$ python3 -q
>>> import numpy as np
>>> np.set_printoptions(precision=1, suppress=True, linewidth=160)
>>> K = np.load("m.npy")
>>> print(K)
[[ 60.1 -20.    0.5]
 [ 59.6 -21.2   0.8]
 [ 60.2 -21.4   0.5]
 [ 59.7 -21.    1.2]
 [ 62.1 -18.8  -0.7]
 [ 58.8 -20.   -1.3]
 [ 61.5 -18.6   1.4]
 [ 60.7 -20.9   0.5]
 [ 59.  -18.    0.7]
 [ 60.1 -21.   -2. ]
 [ 58.6 -19.4  -0.5]
 [ 60.8 -19.4  -0.3]
 [ 61.6 -18.9   0.5]
 [ 60.2 -19.6   1. ]
 [ 58.7 -20.4   0.5]
 [ 60.4 -20.3  -1.5]
 [ 60.1 -20.9   2.4]
 [ 60.7 -18.4  -0.7]
 [ 59.1 -19.3  -1. ]
 [ 60.4 -18.5   1. ]
 [ 60.3 -22.   -0.2]
 [ 60.1 -20.1   0.5]
 [ 59.3 -20.9  -0.2]
 [ 61.2 -19.5   0.4]
 [ 57.9 -20.5  -1.5]
 [ 59.2 -20.6   1. ]]
>>> gram = np.cov(K, rowvar=False)
>>> print(np.argsort(-K.std(axis=0).round(6), kind="stable"))
[1 2 0]
>>> print(np.round(np.corrcoef(K.T), 1) + 0)
[[1.  0.3 0.2]
 [0.3 1.  0. ]
 [0.2 0.  1. ]]
>>> print(K.std(axis=0))
[1. 1. 1.]
>>> print(round(np.corrcoef(K[:, 0], K[:, 1])[0, 1], 1))
0.3
>>> print(np.linalg.eigvalsh(gram)[::-1])
[1.4 1.1 0.7]
>>> vec = np.array([2, 8, 2])
>>> print(K @ np.eye(3)[1])
[-20.  -21.2 -21.4 -21.  -18.8 -20.  -18.6 -20.9 -18.  -21.  -19.4 -19.4 -18.9 -19.6 -20.4 -20.3 -20.9 -18.4 -19.3 -18.5 -22.  -20.1 -20.9 -19.5 -20.5 -20.6]
>>> print(np.sign((K @ vec).round(6)))
[-1. -1. -1. -1. -1. -1. -1. -1. -1. -1. -1. -1. -1. -1. -1. -1. -1. -1. -1. -1. -1. -1. -1. -1. -1. -1.]
>>> print((K @ vec).argmax())
6
>>> print(np.linalg.norm(K @ vec) <= np.linalg.norm(K, 2) * np.linalg.norm(vec) + 1e-9)
True
>>> J = np.array([[1, 8, 6], [6, 3, 8], [2, 4, 7], [1, 3, 5]])
>>> Y = np.c_[J[:, :2] @ np.array([[1, 2], [8, 1]]), np.array([0, 1, 3, -3])]
>>> print(Y)
[[65 10  0]
 [30 15  1]
 [34  8  3]
 [25  5 -3]]
>>> print(np.linalg.norm(np.linalg.qr(J)[0].T @ Y, axis=0) ** 2 / ((Y ** 2).sum(axis=0) + 1e-12))
[1.  1.  0.1]
>>> print(np.linalg.matrix_rank(np.c_[J, Y]))
4
>>> print(np.round(np.linalg.lstsq(J, Y[:, 0])[0], 1) + 0)
[1. 8. 0.]
>>> print(np.linalg.matrix_rank(Y))
3
>>> proj = J @ np.linalg.solve(J.T @ J, J.T)
>>> print(proj @ J[:, 1])
[8. 3. 4. 3.]
>>> print(np.round(np.linalg.eigvalsh(proj), 1) + 0)
[0. 1. 1. 1.]
>>> Y = np.array([[7, 0, 5], [1, 2, 5], [9, 9, 0]])
>>> print(np.linalg.matrix_rank(J @ Y))
3
>>> print(np.einsum("ij->j", J))
[10 18 26]
>>> print(np.vstack([J, Y.T]).shape)
(7, 3)
